$ python3 -q
>>> import numpy as np
>>> np.set_printoptions(precision=2, suppress=True, linewidth=100, floatmode="fixed")
>>> rnd = lambda a: np.round(a, 2) + 0
>>> J = np.array([[63, -2, 0], [0, 61, 2], [-3, 0, 21]])
>>> vals, evecs = np.linalg.eig(J)
>>> rnd(np.sort(np.linalg.eigvals(J @ J)))
array([ 441.30, 3703.86, 3985.84])
>>> rnd(J @ evecs[:, 0] - vals[0] * evecs[:, 0])
array([0.00, 0.00, 0.00])
>>> rnd(np.sort(np.linalg.eigvals(np.linalg.inv(J))))
array([0.02, 0.02, 0.05])
>>> F = np.array([[0, 0, 0, -1], [0, 0, 3, 3], [0, -3, 0, 0], [1, -3, 0, 0]])
>>> print(F)
[[ 0  0  0 -1]
 [ 0  0  3  3]
 [ 0 -3  0  0]
 [ 1 -3  0  0]]
>>> other = F / np.linalg.norm(F, axis=1, keepdims=True)
>>> gram = other @ other.T
>>> (np.abs(gram) > 0.9).astype(int)
array([[1, 0, 0, 0],
       [0, 1, 0, 0],
       [0, 0, 1, 1],
       [0, 0, 1, 1]])
>>> (gram - 2 * np.eye(4)).round(6).argmax(axis=1)
array([2, 2, 3, 2])
>>> print(rnd(np.linalg.norm(other, axis=1)))
[1.00 1.00 1.00 1.00]
>>> rnd(gram[3])
array([0.00, 0.00, 0.95, 1.00])
>>> rnd(np.sort(np.abs(np.linalg.eigvals(F))))
array([0.70, 0.70, 4.30, 4.30])
>>> np.allclose(F @ F.T, F.T @ F)
True
>>> (F + F.T) / 2
array([[0.00, 0.00, 0.00, 0.00],
       [0.00, 0.00, 0.00, 0.00],
       [0.00, 0.00, 0.00, 0.00],
       [0.00, 0.00, 0.00, 0.00]])
>>> F @ F
array([[ -1,   3,   0,   0],
       [  3, -18,   0,   0],
       [  0,   0,  -9,  -9],
       [  0,   0,  -9, -10]])
>>> np.trace(F)
np.int64(0)
>>> rnd(np.linalg.det(F))
np.float64(9.0)
>>> (F - F.T) / 2
array([[ 0.00,  0.00,  0.00, -1.00],
       [ 0.00,  0.00,  3.00,  3.00],
       [ 0.00, -3.00,  0.00,  0.00],
       [ 1.00, -3.00,  0.00,  0.00]])
